>>> import numpy as np
>>> import numpy.linalg as la
>>> np.set_printoptions(suppress=True, linewidth=140)
>>> rd = lambda a: np.round(a, 1) + 0
>>> q, _ = la.qr(np.array([[0.2, 0.8, -2.0], [0.3, -1.0, -0.3], [-0.8, -1.4, 0.0]]))
>>> feats = q[:, :3]
>>> print(rd(feats))
[[-0.2  0.4  0.9]
 [-0.3 -0.9  0.3]
 [ 0.9 -0.2  0.3]]
>>> vec = np.array([1, 5, 1])
>>> print(rd(feats.T @ (feats @ vec)))
[1. 5. 1.]
>>> print(rd(np.abs(la.eigvals(feats))))
[1. 1. 1.]
>>> print(rd(la.det(feats)))
1.0
>>> print(rd(la.inv(feats)))
[[-0.2 -0.3  0.9]
 [ 0.4 -0.9 -0.2]
 [ 0.9  0.3  0.3]]
>>> print(rd(la.norm(vec)), rd(la.norm(feats @ vec)))
5.2 5.2
>>> data = np.load("x.npy")
>>> print(data)
[[16  8 16  4]
 [ 8  4  8  2]
 [16  8 16  4]
 [ 4  2  4  1]]
>>> U, sigma, VT = la.svd(data, full_matrices=False)
>>> print(rd(np.abs(VT[0])))
[0.7 0.3 0.7 0.2]
>>> print(rd(U.T @ U))
[[1. 0. 0. 0.]
 [0. 1. 0. 0.]
 [0. 0. 1. 0.]
 [0. 0. 0. 1.]]
>>> print((sigma > 1e-8).sum())
1
>>> print(np.cumsum(sigma ** 2) / np.sum(sigma ** 2))
[1. 1. 1. 1.]
>>> print(rd(np.sqrt((sigma ** 2).sum())), rd(la.norm(data)))
37.0 37.0
>>> t = np.radians(135)
>>> Rm = np.eye(4)
>>> Rm[0, 0] = Rm[1, 1] = np.cos(t)
>>> Rm[0, 1], Rm[1, 0] = -np.sin(t), np.sin(t)
>>> print(rd(Rm))
[[-0.7 -0.7  0.   0. ]
 [ 0.7 -0.7  0.   0. ]
 [ 0.   0.   1.   0. ]
 [ 0.   0.   0.   1. ]]
>>> A2 = data @ Rm.T
>>> print(rd(A2))
[[-17.    5.7  16.    4. ]
 [ -8.5   2.8   8.    2. ]
 [-17.    5.7  16.    4. ]
 [ -4.2   1.4   4.    1. ]]
>>> print(rd(np.abs(A2 - data).max(axis=0)))
[33.   2.3  0.   0. ]
>>> print(rd(la.det(Rm)), rd(np.trace(Rm)))
1.0 0.6
>>> U, sigma, VT = la.svd(A2)
>>> V = VT[:(sigma > 1e-8).sum()]
>>> rng = np.random.default_rng(440785)
>>> vec = A2[0] + 3 * A2[3] + rng.integers(2) * np.eye(4)[2]
>>> print(rd(vec))
[-29.7   9.9  28.    7. ]
>>> print(la.matrix_rank(np.vstack([A2, vec])))
1
>>> print(rd(V.T @ V))
[[ 0.5 -0.2 -0.5 -0.1]
 [-0.2  0.1  0.2  0. ]
 [-0.5  0.2  0.4  0.1]
 [-0.1  0.   0.1  0. ]]
>>> print(rd(np.diag(V.T @ V)))
[0.5 0.1 0.4 0. ]
>>> U, sigma, VT = la.svd(data)
>>> V = VT[:(sigma > 1e-8).sum()]
>>> vec = data[3] + -2 * data[1] + rng.integers(2) * np.eye(4)[2]
>>> print(vec)
[-12.  -6. -11.  -3.]
>>> print(rd(V.T @ V))
[[0.4 0.2 0.4 0.1]
 [0.2 0.1 0.2 0.1]
 [0.4 0.2 0.4 0.1]
 [0.1 0.1 0.1 0. ]]
>>> print(np.allclose(V.T @ V @ vec, vec))
False
